$ ipython --no-banner

In [1]: import numpy as np

In [2]: import numpy.linalg as la

In [3]: np.set_printoptions(precision=4, suppress=True, linewidth=120)

In [4]: def rnd(a):
   ...:     return np.round(a, 4) + 0
   ...: 

In [5]: r0 = np.array([2, 2, 2, 0])

In [6]: K = np.array([np.roll(r0, i) for i in range(4)])

In [7]: print(K)
[[2 2 2 0]
 [0 2 2 2]
 [2 0 2 2]
 [2 2 0 2]]

In [8]: O, vecs = la.qr(K[:, :1])[0], la.qr(K[:, 1:])[0]

In [9]: s = la.svd(O.T @ vecs, compute_uv=False)

In [10]: print(rnd(la.norm(O @ O.T - vecs @ vecs.T, 2)))
1.0

In [11]: print(rnd(s))
[0.7559]

In [12]: x = np.array([1, 3, 3, 0])

In [13]: target = K @ x

In [14]: c, lr = np.zeros(4), 1 / la.norm(K, 2) ** 2

In [15]: for i in range(40):
    ...:     c -= lr * K.T @ (K @ c - target)
    ...:     if i % 10 == 0: print(i, round(la.norm(K @ c - target), 4))
    ...: 
0 4.6188
10 1.4223
20 0.438
30 0.1349

In [16]: print(rnd(la.cond(K)))
3.0

In [17]: x = np.array([0, 1, 3, 1])

In [18]: target = K @ x

In [19]: print(target)
[ 8 10  8  4]

In [20]: print(rnd(la.solve(K, K[:, 0])))
[1. 0. 0. 0.]

In [21]: print(rnd(la.solve(K, target + K[:, 3])))
[0. 1. 3. 2.]

In [22]: x = np.array([3, 1, 1, 3])

In [23]: print(K @ np.eye(4)[1])
[2. 2. 0. 2.]

In [24]: print(K @ (2 * x))
[20 20 28 28]

In [25]: print(la.norm(K @ x) <= la.norm(K, 2) * la.norm(x) + 1e-9)
True

In [26]: print(K @ x)
[10 10 14 14]

In [27]: print((K * x).sum(axis=1))
[10 10 14 14]

In [28]: print(K * x)
[[6 2 2 0]
 [0 2 2 6]
 [6 0 2 6]
 [6 2 0 6]]

In [29]: print((K @ x).argmax())
2

In [30]: print(la.matrix_power(K, 3))
[[56 48 56 56]
 [56 56 48 56]
 [56 56 56 48]
 [48 56 56 56]]

In [31]: print(K @ K)
[[ 8  8 12  8]
 [ 8  8  8 12]
 [12  8  8  8]
 [ 8 12  8  8]]

In [32]: print(np.trace(K))
8

In [33]: print(rnd(np.abs(la.eigvals(K)).max()))
6.0

In [34]: print(np.allclose(K, K.T))
False

In [35]: print((K + K.T) / 2)
[[2. 1. 2. 1.]
 [1. 2. 1. 2.]
 [2. 1. 2. 1.]
 [1. 2. 1. 2.]]

In [36]: print(rnd(la.det(K)))
48.0

In [37]: la.determinant(K)
AttributeError: module 'numpy.linalg' has no attribute 'determinant'


In [38]: W0 = np.load("arr.npy")

In [39]: print(rnd(W0))
[[ 1.      0.      0.      0.      0.    ]
 [ 0.      1.      0.      0.      0.    ]
 [ 0.      0.      0.9659  0.      0.2588]
 [ 0.      0.      0.      1.      0.    ]
 [ 0.      0.     -0.2588  0.      0.9659]]

In [40]: print(rnd(la.norm(W0, axis=0)))
[1. 1. 1. 1. 1.]

In [41]: print(rnd(W0 @ W0.T))
[[1. 0. 0. 0. 0.]
 [0. 1. 0. 0. 0.]
 [0. 0. 1. 0. 0.]
 [0. 0. 0. 1. 0.]
 [0. 0. 0. 0. 1.]]

In [42]: F = np.load("mat.npy")

In [43]: print(F)
[[ 1  0  0  0  0]
 [ 1  1  0  0  0]
 [-3 -3  1  0  0]
 [ 3  3  2  1  0]
 [ 3  0  0  2  1]]

In [44]: # triangular, det is the product of the diagonal

In [45]: O, Rm = la.qr(F)

In [46]: print(O.shape, Rm.shape)
(5, 5) (5, 5)

In [47]: print(rnd(np.trace(O @ O.T)))
5.0

In [48]: print(rnd(abs(Rm[0, 0])), rnd(la.norm(F[:, 0])))
5.3852 5.3852

In [49]: print(np.allclose(Rm.T @ Rm, F.T @ F))
True

In [50]: print(rnd(O @ Rm))
[[ 1.  0.  0.  0.  0.]
 [ 1.  1.  0.  0.  0.]
 [-3. -3.  1.  0.  0.]
 [ 3.  3.  2.  1.  0.]
 [ 3.  0.  0.  2.  1.]]
